% python3 -q
>>> import numpy as np
>>> np.set_printoptions(precision=1, suppress=True, linewidth=140)
>>> tidy = lambda a: np.round(a, 1) + 0
>>> rng = np.random.default_rng(9130)
>>> ang = rng.uniform(0, 2 * np.pi, 46)
>>> q, _ = np.linalg.qr(np.array([[-0.2, -0.4], [0.3, 0.8], [1.3, 0.2], [1.3, 0.6], [-1.5, 0.9]]))
>>> m1 = 5 * np.c_[np.cos(ang), np.sin(ang)] @ q.T
>>> print(tidy(m1))
[[ 1.4 -2.6 -2.3 -3.3 -0.5]
 [-1.3  2.7  0.3  1.7  3.6]
 [ 0.9 -1.9  1.  -0.1 -4.4]
 [ 0.8 -1.7  1.3  0.2 -4.5]
 [-1.4  2.8  0.8  2.2  3. ]
 [ 0.7 -1.1 -2.8 -3.   2.5]
 [ 1.1 -2.  -2.7 -3.4  1. ]
 [-0.2  0.6 -2.2 -1.6  4.1]
 [ 0.6 -1.4  1.6  0.7 -4.4]
 [-0.9  2.  -1.   0.2  4.4]
 [ 1.3 -2.4 -2.5 -3.4  0.1]
 [-0.9  1.6  2.8  3.3 -1.7]
 [-0.5  1.1 -1.8 -1.   4.4]
 [ 1.3 -2.5 -2.4 -3.4 -0.1]
 [-0.4  0.6  2.7  2.7 -3.2]
 [ 1.4 -2.8 -0.4 -1.9 -3.5]
 [-1.   1.7  2.8  3.3 -1.5]
 [ 1.3 -2.4 -2.5 -3.4  0.1]
 [ 0.8 -1.5 -2.8 -3.2  2. ]
 [ 0.3 -0.4 -2.6 -2.5  3.4]
 [-1.2  2.5 -0.1  1.3  3.9]
 [-0.4  0.6  2.7  2.7 -3.2]
 [ 1.5 -2.9 -1.2 -2.6 -2.5]
 [-0.8  1.7 -1.3 -0.2  4.5]
 [-1.3  2.6  0.2  1.5  3.7]
 [ 0.5 -1.1  1.8  1.  -4.4]
 [-1.1  2.2 -0.6  0.7  4.2]
 [-0.7  1.2  2.8  3.1 -2.4]
 [-1.2  2.4 -0.4  0.9  4.1]
 [ 0.7 -1.3 -2.8 -3.1  2.3]
 [-1.3  2.4  2.4  3.4  0. ]
 [ 1.5 -2.9 -1.5 -2.9 -2. ]
 [ 1.4 -2.8 -0.8 -2.2 -3. ]
 [-1.1  2.   2.7  3.4 -1. ]
 [-1.4  2.8  1.9  3.1  1.4]
 [ 1.4 -2.8 -1.9 -3.2 -1.2]
 [-0.4  1.  -1.9 -1.2  4.3]
 [ 1.3 -2.6  0.  -1.4 -3.9]
 [ 0.9 -1.9  1.1 -0.1 -4.4]
 [ 0.3 -0.7  2.1  1.4 -4.2]
 [ 0.6 -1.1 -2.8 -3.   2.6]
 [ 1.5 -2.9 -1.1 -2.5 -2.7]
 [-1.5  2.9  1.1  2.5  2.6]
 [-1.2  2.4 -0.3  1.1  4. ]
 [ 0.1  0.  -2.5 -2.2  3.7]
 [-0.9  1.6  2.8  3.3 -1.7]]
>>> W2 = m1[[27, 0]].astype(float)
>>> for _ in range(3):
...     z = np.linalg.norm(m1[:, None] - W2, axis=-1).argmin(axis=1)
...     W2 = np.array([m1[z == j].mean(axis=0) for j in range(2)])
... 
>>> print(z)
[1 0 0 0 0 1 1 1 0 0 1 0 1 1 0 1 0 1 1 1 0 0 1 1 0 0 0 0 0 1 0 1 1 0 0 1 1 1 0 0 1 1 0 0 1 0]
>>> print(tidy(W2[1] - W2[0]))
[ 1.4 -2.7 -3.3 -4.3  1. ]
>>> print(tidy(W2))
[[-0.6  1.2  1.4  1.8 -0.2]
 [ 0.8 -1.5 -1.9 -2.5  0.7]]
>>> print(np.linalg.matrix_rank(m1, rtol=0.1))
2
>>> print(np.argsort(-np.linalg.norm(m1, axis=0).round(6), kind="stable")[:3])
[4 3 1]
>>> U, s, VT = np.linalg.svd(m1)
>>> print(np.argmax(s[:-1] / (s[1:] + 1e-6)) + 1)
2
>>> out = U[:, :2] @ np.diag(s[:2]) @ VT[:2]
>>> print(tidy(np.linalg.norm(m1 - out) / np.linalg.norm(m1)))
0.0
>>> print(np.linalg.matrix_rank(out))
2
>>> print(tidy(np.linalg.norm(m1 - out, 2)), tidy(s[2]))
0.0 0.0
>>> print(np.linalg.matrix_rank(m1, rtol=0.05))
2
>>> print(tidy(np.abs(m1 - out).max()))
0.0
